% ipython --no-banner

In [1]: import numpy as np

In [2]: np.set_printoptions(precision=3, suppress=True, linewidth=140, legacy="1.25")

In [3]: mat = np.load("case10.npy")

In [4]: mat
Out[4]: 
array([[0, 5, 5, 6, 6, 7, 0, 7, 3, 9, 4, 6, 1, 0],
       [0, 0, 0, 5, 9, 8, 3, 0, 6, 8, 6, 0, 7, 0],
       [0, 0, 0, 8, 7, 6, 7, 7, 6, 9, 3, 2, 8, 9],
       [0, 0, 0, 0, 2, 4, 1, 3, 5, 6, 4, 7, 9, 6],
       [0, 0, 0, 0, 0, 9, 1, 3, 7, 0, 8, 6, 4, 4],
       [0, 0, 0, 0, 0, 0, 9, 1, 1, 8, 6, 5, 8, 4],
       [0, 0, 0, 0, 0, 0, 0, 1, 4, 9, 4, 5, 2, 0],
       [0, 0, 0, 0, 0, 0, 0, 0, 7, 2, 6, 4, 0, 7],
       [0, 0, 0, 0, 0, 0, 0, 0, 0, 6, 2, 6, 1, 5],
       [0, 0, 0, 0, 0, 0, 0, 0, 0, 0, 1, 2, 5, 9],
       [0, 0, 0, 0, 0, 0, 0, 0, 0, 0, 0, 9, 9, 6],
       [0, 0, 0, 0, 0, 0, 0, 0, 0, 0, 0, 0, 3, 0],
       [0, 0, 0, 0, 0, 0, 0, 0, 0, 0, 0, 0, 0, 7],
       [0, 0, 0, 0, 0, 0, 0, 0, 0, 0, 0, 0, 0, 0]])

In [5]: # columns 1 and 2 are equal

In [6]: rk = np.linalg.matrix_rank(mat)

In [7]: rk
Out[7]: 12

In [8]: ns = np.linalg.svd(mat)[2][rk:].T

In [9]: [int(np.linalg.matrix_rank(mat[:, :j + 1])) for j in range(14)]
Out[9]: [0, 1, 1, 2, 3, 4, 5, 6, 7, 8, 9, 10, 11, 12]

In [10]: np.trace(mat)
Out[10]: 0

In [11]: print(np.allclose(mat, mat.T))
False

In [12]: print(np.round(np.linalg.det(mat), 3))
0.0

In [13]: round(np.abs(np.linalg.eigvals(mat)).max(), 3)
Out[13]: 0.0

In [14]: round(np.trace(np.linalg.pinv(mat) @ mat), 3)
Out[14]: 12.0

In [15]: np.linalg.lstsq(mat[:-1].T, mat[-1])[2]
Out[15]: 12

In [16]: np.sort(np.linalg.eigvals(mat))
Out[16]: array([0., 0., 0., 0., 0., 0., 0., 0., 0., 0., 0., 0., 0., 0.])

In [17]: W0 = np.loadtxt("test3.csv", delimiter=",")

In [18]: print(W0)
[[ 0.  2. -1.  2. -1. -4.  3.  2.  2. -2.  2.  2. -4. -3. -2.  0.]
 [-2.  0.  5. -6. -4.  5.  1. -1. -1.  3.  4.  1. -2. -1.  1.  1.]
 [ 1. -5.  0. -1. -1.  2. -4. -3. -3. -1. -4. -4.  3.  0.  6.  0.]
 [-2.  6.  1.  0.  5.  2.  2.  2. -5. -2.  4.  1.  0. -5. -1.  0.]
 [ 1.  4.  1. -5.  0.  0.  6. -3.  3. -4. -1.  6.  2.  2.  2.  2.]
 [ 4. -5. -2. -2.  0.  0.  1.  1. -1.  0.  0.  1.  1.  1. -1.  3.]
 [-3. -1.  4. -2. -6. -1.  0.  2.  2. -2. -5. -2. -2.  0. -2.  5.]
 [-2.  1.  3. -2.  3. -1. -2.  0.  0.  0. -1.  1. -4.  5.  1. -2.]
 [-2.  1.  3.  5. -3.  1. -2.  0.  0.  1. -1. -5. -1.  1.  0. -2.]
 [ 2. -3.  1.  2.  4.  0.  2.  0. -1.  0.  6.  0.  1. -2.  5. -6.]
 [-2. -4.  4. -4.  1.  0.  5.  1.  1. -6.  0.  2.  2.  1.  1.  2.]
 [-2. -1.  4. -1. -6. -1.  2. -1.  5.  0. -2.  0. -2. -2. -2. -4.]
 [ 4.  2. -3.  0. -2. -1.  2.  4.  1. -1. -2.  2.  0.  4. -4. -3.]
 [ 3.  1.  0.  5. -2. -1.  0. -5. -1.  2. -1.  2. -4.  0. -3.  4.]
 [ 2. -1. -6.  1. -2.  1.  2. -1.  0. -5. -1.  2.  4.  3.  0.  2.]
 [ 0. -1.  0.  0. -2. -3. -5.  2.  2.  6. -2.  4.  3. -4. -2.  0.]]

In [19]: # skew-symmetric

In [20]: blk = np.stack([W0, 4 * W0, W0[::-1]])

In [21]: blk.shape
Out[21]: (3, 16, 16)

In [22]: np.linalg.matrix_rank(blk)
Out[22]: array([16, 16, 16])
